In [1]: import numpy as np

In [2]: from numpy import linalg as LA

In [3]: np.set_printoptions(suppress=True, linewidth=200)

In [4]: rnd = lambda a: np.round(a, 1) + 0

In [5]: E = np.loadtxt("case3.csv", delimiter=",")

In [6]: E
Out[6]: 
array([[ -4.4, -11. , -30.3,  -1.3,  -7.8,  -5.6, -29.9,   6.1,   2.3],
       [ -3.3, -10.4, -30.4,  -3.8, -10.1,  -6.7, -29. ,   6.9,   4.6],
       [ -4.5, -11.1, -31.2,  -2.6, -10.2,  -3.9, -29.8,   6. ,   2.9],
       [-12.9, -15.2, -29.1, -13.3,  28.9,  -2.6,   5.1,   2.3,  -2.5],
       [-11.7, -15.4, -28.6, -15.6,  30. ,  -2.8,   3.6,  -1.2,  -3. ],
       [ -5. ,  -8.7, -31. ,  -3.8, -10.8,  -6.2, -30. ,   6.4,   5.6],
       [ -2.6, -10.9, -28.9,  -1.7,  -8.6,  -6.3, -29. ,   7.6,   3.2],
       [ -2.3, -10.1, -29.9,  -2.9,  -9.7,  -5.3, -30.5,   6.5,   2.4],
       [-13.7, -16.3, -29.8, -15.1,  30. ,  -1.8,   3.9,  -0.4,  -2.2],
       [ -2.6,  -7.7, -30.1,  -2.5, -10.1,  -5. , -30.3,   4.2,   3.8],
       [-10.9, -15.4, -30.4, -12. ,  31.3,  -2.1,   4.4,   0.3,  -3.9],
       [-12.3, -16.2, -28.2, -14. ,  30. ,  -2.3,   2.5,   0.5,  -1. ],
       [-11.3, -17.2, -31.1, -15.2,  30.5,  -1.7,   5.2,   2. ,  -3.1],
       [-12.6, -16.7, -30.4, -13. ,  30.1,  -2.8,   5. ,  -1.3,  -1.1],
       [ -5.1,  -9.7, -28.2,  -2.6, -10.2,  -6.9, -30. ,   6.4,   3.6],
       [ -5.1, -12.3, -30.5,  -2.4,  -8.9,  -6.7, -28.5,   7.1,   4.5]])

In [7]: x = np.array([1, 0, 3, 2, 1, 2, 1, 1, 3])

In [8]: np.sign((E @ x).round(6))
Out[8]: array([-1., -1., -1., -1., -1., -1., -1., -1., -1., -1., -1., -1., -1., -1., -1., -1.])

In [9]: (E @ x).argmax()
Out[9]: np.int64(11)

In [10]: E @ np.eye(9)[3]
Out[10]: array([ -1.3,  -3.8,  -2.6, -13.3, -15.6,  -3.8,  -1.7,  -2.9, -15.1,  -2.5, -12. , -14. , -15.2, -13. ,  -2.6,  -2.4])

In [11]: LA.norm(E @ x) <= LA.norm(E, 2) * LA.norm(x) + 1e-9
Out[11]: np.True_

In [12]: O, V = LA.qr(E[:, :8])[0], LA.qr(E[:, 8:])[0]

In [13]: s = LA.svd(O.T @ V, compute_uv=False)

In [14]: (s > 0.9).sum()
Out[14]: np.int64(1)

In [15]: rnd(s)
Out[15]: array([1.])

In [16]: rnd(LA.norm(O @ O.T - V @ V.T, 2))
Out[16]: np.float64(1.0)

In [17]: feats = np.loadtxt("w.csv", delimiter=",")

In [18]: feats
Out[18]: 
array([[ 2.,  3., -1.,  0., -1.,  0.,  1.,  0.],
       [ 3.,  4.,  2., -1.,  0.,  2., -3., -2.],
       [-1.,  2.,  2.,  1.,  3., -2., -1., -1.],
       [ 0., -1.,  1., -2.,  2.,  0.,  2.,  1.],
       [-1.,  0.,  3.,  2., -4.,  3., -2., -1.],
       [ 0.,  2., -2.,  0.,  3.,  4., -3.,  0.],
       [ 1., -3., -1.,  2., -2., -3.,  4.,  2.],
       [ 0., -2., -1.,  1., -1.,  0.,  2., -2.]])

In [19]: # symmetric, so the eigenvalues are real

In [20]: rnd(np.abs(LA.eigvals(feats)).max())
Out[20]: np.float64(10.9)

In [21]: np.trace(feats)
Out[21]: np.float64(8.0)

In [22]: LA.determinant(feats)
AttributeError: module 'numpy.linalg' has no attribute 'determinant'


In [23]: feats.reshape(-1, 2)
Out[23]: 
array([[ 2.,  3.],
       [-1.,  0.],
       [-1.,  0.],
       [ 1.,  0.],
       [ 3.,  4.],
       [ 2., -1.],
       [ 0.,  2.],
       [-3., -2.],
       [-1.,  2.],
       [ 2.,  1.],
       [ 3., -2.],
       [-1., -1.],
       [ 0., -1.],
       [ 1., -2.],
       [ 2.,  0.],
       [ 2.,  1.],
       [-1.,  0.],
       [ 3.,  2.],
       [-4.,  3.],
       [-2., -1.],
       [ 0.,  2.],
       [-2.,  0.],
       [ 3.,  4.],
       [-3.,  0.],
       [ 1., -3.],
       [-1.,  2.],
       [-2., -3.],
       [ 4.,  2.],
       [ 0., -2.],
       [-1.,  1.],
       [-1.,  0.],
       [ 2., -2.]])

In [24]: blk = feats.reshape(8, 2, -1)

In [25]: blk.transpose(1, 0, 2)
Out[25]: 
array([[[ 2.,  3., -1.,  0.],
        [ 3.,  4.,  2., -1.],
        [-1.,  2.,  2.,  1.],
        [ 0., -1.,  1., -2.],
        [-1.,  0.,  3.,  2.],
        [ 0.,  2., -2.,  0.],
        [ 1., -3., -1.,  2.],
        [ 0., -2., -1.,  1.]],

       [[-1.,  0.,  1.,  0.],
        [ 0.,  2., -3., -2.],
        [ 3., -2., -1., -1.],
        [ 2.,  0.,  2.,  1.],
        [-4.,  3., -2., -1.],
        [ 3.,  4., -3.,  0.],
        [-2., -3.,  4.,  2.],
        [-1.,  0.,  2., -2.]]])

In [26]: np.einsum("ihd,ihd->ih", blk, blk)
Out[26]: 
array([[14.,  2.],
       [30., 17.],
       [10., 15.],
       [ 6.,  9.],
       [14., 30.],
       [ 8., 34.],
       [15., 33.],
       [ 6.,  9.]])

In [27]: X = np.load("layer6.npy")

In [28]: X
Out[28]: 
array([[10,  0,  4],
       [ 5,  0,  2],
       [ 0,  0,  0],
       [10,  0,  4],
       [10,  0,  4],
       [10,  0,  4]])

In [29]: # null space of dimension 2

In [30]: rnd(LA.eigvalsh(feats).min())
Out[30]: np.float64(-7.2)

In [31]: np.all(LA.eigvalsh(feats) > 0)
Out[31]: np.False_

In [32]: O, V = LA.qr(feats[:, :5])[0], LA.qr(feats[:, 5:])[0]

In [33]: s = LA.svd(O.T @ V, compute_uv=False)

In [34]: (s > 0.9).sum()
Out[34]: np.int64(0)

In [35]: rnd(LA.norm(O @ O.T - V @ V.T, 2))
Out[35]: np.float64(1.0)

In [36]: rnd(np.degrees(np.arccos(s.clip(0, 1))))
Out[36]: array([28.6, 60.8, 69.4])

In [37]: LA.lstsq(X[:-1].T, X[-1])[2]
Out[37]: np.int32(1)

In [38]: rnd(X @ LA.pinv(X) @ X)
Out[38]: 
array([[10.,  0.,  4.],
       [ 5.,  0.,  2.],
       [ 0.,  0.,  0.],
       [10.,  0.,  4.],
       [10.,  0.,  4.],
       [10.,  0.,  4.]])

In [39]: rnd(np.trace(LA.pinv(X) @ X))
Out[39]: np.float64(1.0)

In [40]: x = np.array([1, 2, 0, 0, -2, -1, 2, 2, 0])

In [41]: y = E @ x

In [42]: rnd(y)
Out[42]: array([-52.8, -41.4, -50. , -83.7, -94.9, -41.8, -43.7, -45.8, -97.5, -45. , -92.8, -96.4, -90.6, -96. , -44.4, -48. ])

In [43]: rng = np.random.default_rng(2391)

In [44]: y = y + 0.1 * rng.normal(size=16)

In [45]: rnd(y)
Out[45]: array([-52.7, -41.4, -50.1, -83.6, -94.9, -41.9, -43.7, -45.8, -97.5, -44.9, -92.8, -96.3, -90.7, -96. , -44.2, -47.9])

In [46]: beta, *_ = LA.lstsq(E, y)

In [47]: beta.round()
Out[47]: array([ 1.,  2.,  0.,  0., -2., -1.,  2.,  2., -0.])
